% python3 -q
>>> import numpy as np
>>> np.set_printoptions(precision=3, suppress=True, linewidth=140, legacy="1.25")
>>> W2 = np.sign(np.array([[-6, -4, 3, -4], [2, 0, 0, 1], [-6, 3, -7, 9], [0, -3, -7, 4]]))
>>> M2 = (np.tril(W2, -1) + np.eye(4)) @ (np.triu(W2, 1) + np.eye(4))
>>> vals = np.array([-3, -2, 2, -1])
>>> W0 = np.rint(M2 * vals @ np.linalg.inv(M2)) + 0
>>> print(W0)
[[ 2. -6. -1. -6.]
 [ 5. -8.  0. -5.]
 [ 2.  2.  1.  4.]
 [-5.  4. -1.  1.]]
>>> left, sv, vt = np.linalg.svd(W0)
>>> print(sv)
[14.946  5.944  0.422  0.32 ]
>>> print(np.argmax(sv[:-1] / (sv[1:] + 1e-6)) + 1)
2
>>> M2 = left[:, :2] @ np.diag(sv[:2]) @ vt[:2]
>>> print(np.linalg.matrix_rank(M2))
2
>>> O, evecs = np.linalg.qr(W0[:, :2])[0], np.linalg.qr(W0[:, 2:])[0]
>>> sv = np.linalg.svd(O.T @ evecs, compute_uv=False)
>>> print(round(np.linalg.norm(O @ O.T - evecs @ evecs.T, 2), 3))
0.257
>>> print((sv > 0.9).sum())
2
>>> print(W0.ravel(order="F"))
[ 2.  5.  2. -5. -6. -8.  2.  4. -1.  0.  1. -1. -6. -5.  4.  1.]
>>> print(W0.reshape(-1, 2))
[[ 2. -6.]
 [-1. -6.]
 [ 5. -8.]
 [ 0. -5.]
 [ 2.  2.]
 [ 1.  4.]
 [-5.  4.]
 [-1.  1.]]
>>> t3 = W0.reshape(4, 2, -1)
>>> print(np.einsum("ihd,ihd->ih", t3, t3))
[[40. 37.]
 [89. 25.]
 [ 8. 17.]
 [41.  2.]]
>>> print(t3.sum(axis=1))
[[  1. -12.]
 [  5. -13.]
 [  3.   6.]
 [ -6.   5.]]
>>> print(t3.shape)
(4, 2, 2)
